% python3 -q
>>> import numpy as np
>>> import numpy.linalg as la
>>> np.set_printoptions(suppress=True, linewidth=160)
>>> E = np.loadtxt("m.csv", delimiter=",")
>>> print(E)
[[ 0. -3.  3. -3. -1.]
 [-3.  0. -3.  3. -3.]
 [ 3. -3.  0. -3.  3.]
 [-3.  3. -3.  0. -3.]
 [-1. -3.  3. -3.  0.]]
>>> w, evecs = la.eig(E)
>>> print(np.round(E @ evecs[:, 0] - w[0] * evecs[:, 0], 2) + 0)
[0. 0. 0. 0. 0.]
>>> print(np.round(np.sort(la.eigvals(E @ E)), 2))
[  1.    9.    9.   31.8 113.2]
>>> print(w.round(2))
[10.64  1.   -5.64 -3.   -3.  ]
>>> print(np.round(np.sort(la.eigvals(la.inv(E))), 2))
[-0.33 -0.33 -0.18  0.09  1.  ]
>>> print(np.round(np.sort(la.eigvals(E.T)), 2))
[-5.64 -3.   -3.    1.   10.64]
>>> print(np.round(np.prod(w), 2))
-540.0
>>> other = np.array([[4, -4], [1, -2], [-2, -8]])
>>> X = np.kron(np.eye(3, dtype=int), other)
>>> print(X)
[[ 4 -4  0  0  0  0]
 [ 1 -2  0  0  0  0]
 [-2 -8  0  0  0  0]
 [ 0  0  4 -4  0  0]
 [ 0  0  1 -2  0  0]
 [ 0  0 -2 -8  0  0]
 [ 0  0  0  0  4 -4]
 [ 0  0  0  0  1 -2]
 [ 0  0  0  0 -2 -8]]
>>> print(E.sum(axis=1))
[-4. -6.  0. -6. -4.]
>>> print(E.sum(axis=0))
[-4. -6.  0. -6. -4.]
>>> print(np.abs(E).max())
3.0
>>> print(np.diff(E, axis=0))
[[-3.  3. -6.  6. -2.]
 [ 6. -3.  3. -6.  6.]
 [-6.  6. -3.  3. -6.]
 [ 2. -6.  6. -3.  3.]]
>>> print(round(float(la.norm(E)), 2))
12.81
>>> r0, g = X[0], X[2]
>>> print(r0 @ r0)
32
>>> print(r0 @ g)
24
>>> p = (r0 @ g) / (r0 @ r0) * r0
>>> print((g - p) @ r0)
0.0
>>> print(round(float(la.norm(r0 + g) ** 2 + la.norm(r0 - g) ** 2), 2))
200.0
>>> print(p)
[ 3. -3.  0.  0.  0.  0.]
>>> print(la.matrix_rank(np.outer(r0, g)))
1
